$ python -q
>>> import numpy as np
>>> np.set_printoptions(precision=2, suppress=True, linewidth=140)
>>> m1 = np.loadtxt("out9.csv", delimiter=",")
>>> m1
array([[-3.,  1.,  3., -1., -2.,  2., -1., -3., -1.],
       [ 3.,  1., -1.,  3.,  3.,  3., -2.,  2., -1.],
       [ 3., -2., -2.,  0.,  0.,  2.,  1., -2.,  1.],
       [ 3., -2.,  1., -1.,  3.,  3.,  2.,  2.,  2.],
       [-1.,  0.,  2., -2., -2., -3., -1.,  1.,  3.],
       [ 3.,  0.,  1., -1.,  0.,  1.,  3.,  1., -1.],
       [-1.,  0., -1., -2., -1., -1.,  3.,  0.,  2.],
       [ 2.,  3., -1.,  3., -2.,  2.,  0.,  0., -1.],
       [ 3., -2.,  2.,  2.,  0., -1.,  3.,  0., -2.],
       [ 6.,  4.,  0.,  8.,  7., 11., -7.,  3., -4.]])
>>> hat = m1 @ np.linalg.solve(m1.T @ m1, m1.T)
>>> np.diag(hat)
array([0.91, 0.18, 1.  , 1.  , 1.  , 1.  , 1.  , 1.  , 1.  , 0.91])
>>> round(float(np.trace(hat)), 2)
9.0
>>> np.round(hat @ m1[:, 2], 2) + 0
array([ 3., -1., -2.,  1.,  2.,  1., -1., -1.,  2.,  0.])
>>> vec = np.array([-1, -1, 2, -2, 2, 1, 2, 1, 2])
>>> y = m1 @ vec
>>> y
array([  1.,  -7.,  -1.,  22.,   7.,   7.,  10., -17.,   0., -20.])
>>> np.linalg.lstsq(m1, y)[0]
array([-1., -1.,  2., -2.,  2.,  1.,  2.,  1.,  2.])
>>> np.linalg.solve(m1.T @ m1, m1.T @ y)
array([-1., -1.,  2., -2.,  2.,  1.,  2.,  1.,  2.])
>>> rng = np.random.default_rng(410526)
>>> y = y + 0.05 * rng.normal(size=10)
>>> y
array([  1.02,  -7.02,  -1.1 ,  21.99,   6.96,   6.99,  10.05, -17.  ,   0.03, -19.99])
>>> coef, *_ = np.linalg.lstsq(m1, y)
>>> np.round(np.linalg.norm(y - m1 @ coef), 2)
np.float64(0.02)
>>> [round(float(np.linalg.norm(np.linalg.solve(m1.T @ m1 + lam * np.eye(9), m1.T @ y))), 2) for lam in (0, 1, 10, 100)]
[4.92, 4.68, 3.73, 1.63]
>>> np.round(m1.T @ (y - m1 @ coef), 2) + 0
array([0., 0., 0., 0., 0., 0., 0., 0., 0.])
>>> F = np.loadtxt("dump.csv", delimiter=",")
>>> print(F)
[[-8.33 -2.77  2.59 -2.34 -3.29]
 [-7.68  0.19  2.79  5.75  0.45]
 [ 8.62  2.57 -2.73  1.57  3.02]
 [ 1.42  3.25 -0.04  8.41  4.09]
 [-9.09 -1.61  3.04  1.51 -1.8 ]
 [ 3.09  3.42 -0.62  7.76  4.26]
 [ 5.33 -1.46 -2.13 -7.81 -2.  ]
 [-7.71  0.17  2.8   5.7   0.43]
 [ 0.72 -2.88 -0.68 -8.79 -3.68]
 [-7.73 -3.03  2.34 -3.51 -3.64]
 [ 6.04  3.39 -1.68  5.67  4.13]
 [ 8.85  0.95 -3.05 -3.26  0.96]
 [ 8.9   2.28 -2.87  0.53  2.65]
 [ 7.89 -0.03 -2.84 -5.43 -0.26]]
>>> # looks like rank 2
>>> U, sig, VT = np.linalg.svd(F)
>>> sig.round(2) + 0
array([29.13, 23.49,  0.  ,  0.  ,  0.  ])
>>> np.argmax(sig[:-1] / (sig[1:] + 1e-6)) + 1
np.int64(2)
>>> other = U[:, :2] @ np.diag(sig[:2]) @ VT[:2]
>>> np.linalg.matrix_rank(other)
np.int64(2)
>>> round(np.linalg.norm(F - other, 2), 2), np.round(sig[2], 2)
(np.float64(0.0), np.float64(0.0))
>>> print(round(np.linalg.norm(F - other) / np.linalg.norm(F), 2))
0.0
>>> other
array([[-8.33, -2.77,  2.59, -2.34, -3.29],
       [-7.68,  0.19,  2.79,  5.75,  0.45],
       [ 8.62,  2.57, -2.73,  1.57,  3.02],
       [ 1.42,  3.25, -0.04,  8.41,  4.09],
       [-9.09, -1.61,  3.04,  1.51, -1.8 ],
       [ 3.09,  3.42, -0.62,  7.76,  4.26],
       [ 5.33, -1.46, -2.13, -7.81, -2.  ],
       [-7.71,  0.17,  2.8 ,  5.7 ,  0.43],
       [ 0.72, -2.88, -0.68, -8.79, -3.68],
       [-7.73, -3.03,  2.34, -3.51, -3.64],
       [ 6.04,  3.39, -1.68,  5.67,  4.13],
       [ 8.85,  0.95, -3.05, -3.26,  0.96],
       [ 8.9 ,  2.28, -2.87,  0.53,  2.65],
       [ 7.89, -0.03, -2.84, -5.43, -0.26]])
